>>> import numpy as np
>>> import numpy.linalg as la
>>> np.set_printoptions(precision=1, suppress=True, linewidth=140)
>>> sv = 3 * 0.9 ** np.arange(3)
>>> Q, _ = la.qr(np.array([[-0.5, -0.3, 0.2], [-0.5, 0.4, 0.6], [-0.4, -0.8, -0.8]]))
>>> rng = np.random.default_rng(520)
>>> m1 = rng.normal(size=(24, 3)) * sv @ Q
>>> print(m1)
[[-0.2  1.2 -0.9]
 [ 0.6 -4.7  1.9]
 [ 0.6 -1.1  2.5]
 [ 4.7 -1.9  3.5]
 [ 2.8 -3.   2.6]
 [-0.1  2.2 -0.1]
 [-2.4  5.2 -1. ]
 [-3.7  1.1 -0.8]
 [-4.1 -2.  -3.9]
 [-5.4  0.4  0.8]
 [ 2.8 -3.   0.1]
 [ 0.2  1.7  0.7]
 [-2.6 -2.2  1.7]
 [ 3.1  0.5  0.4]
 [ 3.2 -2.3  0.4]
 [ 3.7 -4.2  5.3]
 [ 2.6  1.1  0.9]
 [-2.2  5.3 -4.5]
 [ 2.6 -0.1 -2.9]
 [ 4.1  0.7  0.6]
 [-4.8 -1.3 -0.3]
 [-0.9 -1.8 -4. ]
 [-2.4 -1.5 -1.8]
 [-2.3  2.9 -1.8]]
>>> cent = m1[[17, 21]].astype(float)
>>> for _ in range(4):
...     idx = la.norm(m1[:, None] - cent, axis=-1).argmin(axis=1)
...     cent = np.array([m1[idx == j].mean(axis=0) for j in range(2)])
... 
>>> idx
array([1, 1, 1, 1, 1, 1, 0, 0, 0, 0, 1, 1, 1, 1, 1, 1, 1, 0, 1, 1, 0, 1, 0, 0])
>>> cent
array([[-3.4,  1.3, -1.7],
       [ 1.7, -1.1,  0.8]])
>>> np.abs(cent[1] - cent[0]).argmax()
np.int64(0)
>>> blk = np.stack([m1, 2 * m1, m1[::-1]])
>>> print(la.norm(blk, axis=(1, 2)))
[22.5 45.  22.5]
>>> np.einsum("bij,cij->bc", blk, blk)
array([[ 505.7, 1011.4,  -50. ],
       [1011.4, 2022.7, -100. ],
       [ -50. , -100. ,  505.7]])
>>> la.matrix_rank(blk.reshape(3, -1))
np.int64(2)
>>> la.matrix_rank(blk)
array([3, 3, 3])
>>> C2 = np.cov(m1, rowvar=False)
>>> np.argwhere(np.triu(np.abs(np.corrcoef(m1.T)) > 0.8, 1))
array([], shape=(0, 2), dtype=int64)
>>> np.median(m1, axis=0)
array([ 0.1, -0.6,  0.2])
>>> C2
array([[ 9.3, -2.5,  3.6],
       [-2.5,  6.8, -3. ],
       [ 3.6, -3. ,  5.7]])
>>> m1.std(axis=0)
array([3. , 2.6, 2.3])
